$ python3 -q
>>> import numpy as np
>>> np.set_printoptions(suppress=True, linewidth=160)
>>> K = np.load("a.npy")
>>> print(K.round(1))
[[-1.   0.3  0.1]
 [-0.1 -0.2 -1. ]
 [-0.3 -0.9  0.2]]
>>> O, V = np.linalg.qr(K[:, :1])[0], np.linalg.qr(K[:, 1:])[0]
>>> s = np.linalg.svd(O.T @ V, compute_uv=False)
>>> print(np.round(np.linalg.norm(O @ O.T - V @ V.T, 2), 1))
1.0
>>> print(s.round(1) + 0)
[0.]
>>> rng = np.random.default_rng(80541)
>>> lab = rng.permutation(3)
>>> print(lab)
[1 0 2]
>>> M2 = K[lab][:, lab]
>>> print(np.allclose(M2, K))
False
>>> print(round(float(np.trace(M2)), 1))
-0.9
>>> print(round(float(np.linalg.det(M2)), 1), np.round(np.linalg.det(K[lab]), 1))
1.0 -1.0
>>> print(np.round(np.sort(np.abs(np.linalg.eigvals(M2))), 1))
[1. 1. 1.]
>>> print(np.round(np.diag(M2), 1))
[-0.2 -1.   0.2]
>>> x0 = np.array([-3, 0, 2])
>>> print(np.round(np.sort(np.abs(np.degrees(np.angle(np.linalg.eigvals(K))))), 1))
[  0.  164.9 164.9]
>>> print(3 - np.linalg.matrix_rank(K - np.eye(3), tol=1e-8))
1
>>> print([p for p in range(1, 25) if np.allclose(np.linalg.matrix_power(K, p), np.eye(3))])
[]
>>> print(np.round(np.abs(np.linalg.eigvals(K)), 1))
[1. 1. 1.]
>>> print(np.round(K.T @ (K @ x0), 1) + 0)
[-3.  0.  2.]
>>> print(np.round(np.linalg.norm(x0), 1), round(float(np.linalg.norm(K @ x0)), 1))
3.6 3.6
>>> arr = np.load("run6.npy")
>>> print(arr)
[[ 0.8  0.6  0. ]
 [-0.6  0.8  0. ]
 [ 0.   0.   1. ]]
>>> print((np.linalg.matrix_power((arr != 0) + (arr.T != 0) + np.eye(3), 3) > 0).astype(int))
[[1 1 0]
 [1 1 0]
 [0 0 1]]
>>> print(np.round(np.linalg.det(arr), 1))
1.0
>>> print(np.round(arr @ arr, 1))
[[ 0.3  1.   0. ]
 [-1.   0.3  0. ]
 [ 0.   0.   1. ]]
>>> print(np.flatnonzero(np.linalg.matrix_power((arr != 0) + (arr.T != 0) + np.eye(3), 3)[0]))
[0 1]
>>> print(np.abs(arr).max())
1.0
>>> print(np.round(arr.sum(axis=1), 1))
[1.4 0.2 1. ]
>>> print(np.round(arr.sum(axis=0), 1))
[0.2 1.4 1. ]
>>> print(np.round(arr - arr[0], 1))
[[ 0.   0.   0. ]
 [-1.4  0.2  0. ]
 [-0.8 -0.6  1. ]]
>>> print(np.round(np.linalg.svd(arr, compute_uv=False), 1))
[1. 1. 1.]
>>> print(np.round(np.diff(arr, axis=0), 1))
[[-1.4  0.2  0. ]
 [ 0.6 -0.8  1. ]]
>>> print(np.round(np.linalg.norm(arr), 1))
1.7
>>> J = np.tril(np.array([[-1, -1, 1], [-2, -2, 1], [-3, 1, 1]]), -1) + np.eye(3, dtype=int)
>>> print(J)
[[ 1  0  0]
 [-2  1  0]
 [-3  1  1]]
>>> x0 = np.array([2, 0, 0])
>>> h = np.maximum(J @ x0, 0)
>>> print(np.flatnonzero(h > 1e-9))
[0]
>>> print(np.maximum(J @ (3 * x0), 0))
[6 0 0]
>>> print(np.round(np.tanh(J @ x0), 1))
[ 1. -1. -1.]
>>> print(J * (h > 1e-9)[:, None])
[[1 0 0]
 [0 0 0]
 [0 0 0]]
>>> print(h)
[2 0 0]
>>> print(np.maximum(J @ x0, 0) - np.maximum(-J @ x0, 0))
[ 2 -4 -6]
